$ python3 -q
>>> import numpy as np
>>> np.set_printoptions(precision=3, suppress=True, linewidth=140)
>>> def rd(a):
...     return np.round(a, 3) + 0
... 
>>> mat = np.load("w.npy")
>>> mat
array([[ 0.81, -0.94,  2.76],
       [ 1.17, -0.54,  0.92],
       [-0.81, -0.26,  1.74]])
>>> rd(np.linalg.norm(mat, 2) / np.linalg.norm(mat))
np.float64(0.92)
>>> np.linalg.cond(mat) > 100
np.True_
>>> np.argsort(-np.linalg.norm(mat, axis=0).round(6), kind="stable")[:3]
array([2, 0, 1])
>>> Uu, sv, Vt = np.linalg.svd(mat)
>>> np.argmax(sv[:-1] / (sv[1:] + 1e-6)) + 1
np.int64(2)
>>> rd(sv)
array([3.613, 1.537, 0.   ])
>>> M2 = Uu[:, :2] @ np.diag(sv[:2]) @ Vt[:2]
>>> rd(np.linalg.norm(mat - M2) / np.linalg.norm(mat))
np.float64(0.0)
>>> rd(M2)
array([[ 0.81, -0.94,  2.76],
       [ 1.17, -0.54,  0.92],
       [-0.81, -0.26,  1.74]])
>>> rd(np.abs(mat - M2).max())
np.float64(0.0)
>>> rd(np.linalg.norm(M2, 2) / np.linalg.norm(M2))
np.float64(0.92)
>>> rng = np.random.default_rng(33)
>>> X = (rng.random((4, 4)) < 0.3) + np.eye(4)
>>> X /= X.sum(axis=1, keepdims=True)
>>> rd(X)
array([[0.5  , 0.   , 0.   , 0.5  ],
       [0.   , 1.   , 0.   , 0.   ],
       [0.25 , 0.   , 0.5  , 0.25 ],
       [0.333, 0.   , 0.333, 0.333]])
>>> # looks like rank 3
>>> Uu, sv, Vt = np.linalg.svd(mat)
>>> vecs = Vt[:(sv > 1e-8).sum()]
>>> x0 = mat[0] + -1 * mat[2] + rng.integers(2) * np.eye(3)[0]
>>> rd(x0)
array([ 1.62, -0.68,  1.02])
>>> rd(vecs.T @ vecs)
array([[ 0.944, -0.222, -0.059],
       [-0.222,  0.119, -0.235],
       [-0.059, -0.235,  0.937]])
>>> np.linalg.matrix_rank(np.vstack([mat, x0]))
np.int64(2)
>>> rd(np.linalg.norm(x0 - vecs.T @ vecs @ x0))
np.float64(0.0)
